$ python3 -q
>>> import numpy as np
>>> np.set_printoptions(precision=2, suppress=True, linewidth=200)
>>> q, _ = np.linalg.qr(np.array([[2.3, 1.2, -0.5, 1.7, 0.4],
...     [0.7, 0.0, -0.8, 0.1, -1.0],
...     [-1.1, 1.9, 1.5, 0.0, 1.0],
...     [-1.2, -0.7, -0.2, -0.5, 0.6],
...     [-1.8, -1.3, 0.0, -1.9, -0.7]]))
>>> arr = -1 * q
>>> arr
array([[ 0.67, -0.18,  0.22, -0.04, -0.68],
       [ 0.2 ,  0.09,  0.78, -0.38,  0.46],
       [-0.32, -0.93,  0.15, -0.12, -0.02],
       [-0.35,  0.12,  0.56,  0.7 , -0.24],
       [-0.53,  0.29,  0.12, -0.59, -0.52]])
>>> np.linalg.pinv(arr)
array([[ 0.67,  0.2 , -0.32, -0.35, -0.53],
       [-0.18,  0.09, -0.93,  0.12,  0.29],
       [ 0.22,  0.78,  0.15,  0.56,  0.12],
       [-0.04, -0.38, -0.12,  0.7 , -0.59],
       [-0.68,  0.46, -0.02, -0.24, -0.52]])
>>> np.linalg.svd(arr, compute_uv=False)
array([1., 1., 1., 1., 1.])
>>> A2 = np.linalg.inv(arr)
>>> np.round(arr @ A2, 2) + 0
array([[1., 0., 0., 0., 0.],
       [0., 1., 0., 0., 0.],
       [0., 0., 1., 0., 0.],
       [0., 0., 0., 1., 0.],
       [0., 0., 0., 0., 1.]])
>>> round(np.linalg.det(arr) * np.linalg.det(A2), 2)
np.float64(1.0)
>>> mat = np.array([[0, 1, 0, 0, 0, 0],
...     [-2, 0, 0, 0, 0, 0],
...     [0, 0, 0, 0, 0, 0],
...     [0, 1, 3, 0, 0, 0],
...     [0, 0, 2, -2, 0, 0],
...     [-2, 0, 0, -1, 0, 0],
...     [-2, 0, 0, 0, 0, 0],
...     [1, -1, 0, 1, -1, 0]])
>>> U, sig, Vh = np.linalg.svd(mat)
>>> np.argmax(sig[:-1] / (sig[1:] + 1e-6)) + 1
np.int64(5)
>>> A2 = U[:, :5] @ np.diag(sig[:5]) @ Vh[:5]
>>> A2.round(2) + 0
array([[ 0.,  1.,  0.,  0.,  0.,  0.],
       [-2.,  0.,  0.,  0.,  0.,  0.],
       [ 0.,  0.,  0.,  0.,  0.,  0.],
       [ 0.,  1.,  3.,  0.,  0.,  0.],
       [ 0.,  0.,  2., -2.,  0.,  0.],
       [-2.,  0.,  0., -1.,  0.,  0.],
       [-2.,  0.,  0.,  0.,  0.,  0.],
       [ 1., -1.,  0.,  1., -1.,  0.]])
>>> np.linalg.matrix_rank(A2)
np.int64(5)
>>> np.round(np.linalg.norm(mat - A2, 2), 2), sig[5]
(np.float64(0.0), np.float64(0.0))
>>> np.round(np.abs(mat - A2).max(), 2)
np.float64(0.0)
>>> round(float(np.trace(np.linalg.pinv(mat) @ mat)), 2)
5.0
>>> np.allclose(mat[:-1].T @ np.linalg.lstsq(mat[:-1].T, mat[-1])[0], mat[-1])
False
>>> np.round(mat @ np.linalg.pinv(mat) @ mat, 2) + 0
array([[ 0.,  1.,  0.,  0.,  0.,  0.],
       [-2.,  0.,  0.,  0.,  0.,  0.],
       [ 0.,  0.,  0.,  0.,  0.,  0.],
       [ 0.,  1.,  3.,  0.,  0.,  0.],
       [ 0.,  0.,  2., -2.,  0.,  0.],
       [-2.,  0.,  0., -1.,  0.,  0.],
       [-2.,  0.,  0.,  0.,  0.,  0.],
       [ 1., -1.,  0.,  1., -1.,  0.]])
>>> try:
...     np.linalg.inv(mat)
... except np.linalg.LinAlgError as e:
...     print(repr(e))
... 
LinAlgError('Last 2 dimensions of the array must be square')
>>> U, sig, Vh = np.linalg.svd(mat)
>>> V = Vh[:(sig > 1e-8).sum()]
>>> rng = np.random.default_rng(30)
>>> x0 = mat[3] + -2 * mat[4] + rng.integers(2) * np.eye(6)[4]
>>> x0
array([ 0.,  1., -1.,  4.,  0.,  0.])
>>> np.allclose(V.T @ V @ x0, x0)
True
>>> np.round(V.T @ V, 2) + 0
array([[1., 0., 0., 0., 0., 0.],
       [0., 1., 0., 0., 0., 0.],
       [0., 0., 1., 0., 0., 0.],
       [0., 0., 0., 1., 0., 0.],
       [0., 0., 0., 0., 1., 0.],
       [0., 0., 0., 0., 0., 0.]])
>>> W0 = np.load("dump.npy")
>>> W0
array([[ -0.07,   1.85,   1.24,  -2.34,   0.49,  14.81,  -0.74],
       [  4.03,   1.15,  -1.8 ,  -2.61,   0.24,  12.92,   2.87],
       [ -0.78,  -1.15,  -0.11,   2.98,   0.95,  -9.95,  -1.75],
       [  2.23,  -0.46,  -2.02,   0.11,   1.39,  14.77,   0.56],
       [ -9.58,   0.05,   7.67,   7.48,  -0.71,   1.4 ,  -3.24],
       [  2.31,  -1.17,   0.31,   4.23,   3.78,   3.86,  -2.36],
       [ -3.04,  -3.4 ,  -3.53,   3.82,   1.17,   9.45,  -0.83],
       [  6.08,   1.76,  -0.32,  -4.55,  -0.84,  -3.41,   1.07],
       [  8.54,  -3.07,  -0.23,  -7.57,   0.18,  10.91,   0.62],
       [ -0.35,   1.42,  -1.45,  -0.24,   1.42,   7.63,  -2.17],
       [ -2.33,   1.4 ,  -1.06,   2.65,   1.87,  -4.6 ,  -0.76],
       [ -5.17,   0.34,  -3.56,  -3.39,  -0.19,  -8.13,  -0.23],
       [  7.5 ,  -0.36,   0.7 ,  -1.84,  -1.57,   5.96,   2.67],
       [  5.19,  -1.24,  -6.06,  10.02,   1.69,   7.61,  -0.56],
       [ -5.5 ,   1.19,  -3.76,   0.43,  -3.02, -16.16,   3.92],
       [ 15.8 ,  -1.57,  -1.13,   3.2 ,  -1.08,   6.59,  -0.44],
       [ -7.79,   0.65,   8.41,   5.06,  -0.88,  11.14,  -2.77],
       [ -1.59,  -1.06,  -2.87,  -3.39,  -1.29,   3.52,   1.53],
       [  9.62,  -0.32,  -5.22,  -4.93,   0.54,  -4.24,   2.12],
       [  6.23,  -0.11,  -3.05,   4.49,   0.53,  -9.93,  -3.86],
       [ -6.56,  -0.1 ,  -6.65,   3.27,   0.62, -17.57,   0.17],
       [ -4.81,  -0.06,  -2.05,   1.14,  -0.64,  -1.78,  -2.12],
       [  0.14,   1.49,   1.52,   3.68,  -2.44,  15.17,   0.11],
       [ -8.64,   1.83,   2.59,   6.42,   0.32,  10.16,   2.27],
       [ -7.38,  -3.25,  -4.97,  -7.96,   0.73,   2.2 ,  -0.3 ]])
>>> r = np.linalg.matrix_rank(mat)
>>> r
np.int64(5)
>>> N = np.linalg.svd(mat)[2][r:].T
>>> np.linalg.matrix_rank(mat.T @ mat), np.linalg.matrix_rank(mat @ mat.T)
(np.int64(5), np.int64(5))
>>> N[:, 0] / N[np.abs(N[:, 0]).round(6).argmax(), 0]
array([0., 0., 0., 0., 0., 1.])
>>> [int(np.linalg.matrix_rank(np.delete(mat, i, axis=0))) for i in range(8)]
[5, 5, 5, 5, 5, 5, 5, 4]
>>> N.shape
(6, 1)
>>> N @ N.T
array([[0., 0., 0., 0., 0., 0.],
       [0., 0., 0., 0., 0., 0.],
       [0., 0., 0., 0., 0., 0.],
       [0., 0., 0., 0., 0., 0.],
       [0., 0., 0., 0., 0., 0.],
       [0., 0., 0., 0., 0., 1.]])
>>> [int(np.linalg.matrix_rank(mat[:, :j + 1])) for j in range(6)]
[1, 2, 3, 4, 5, 5]
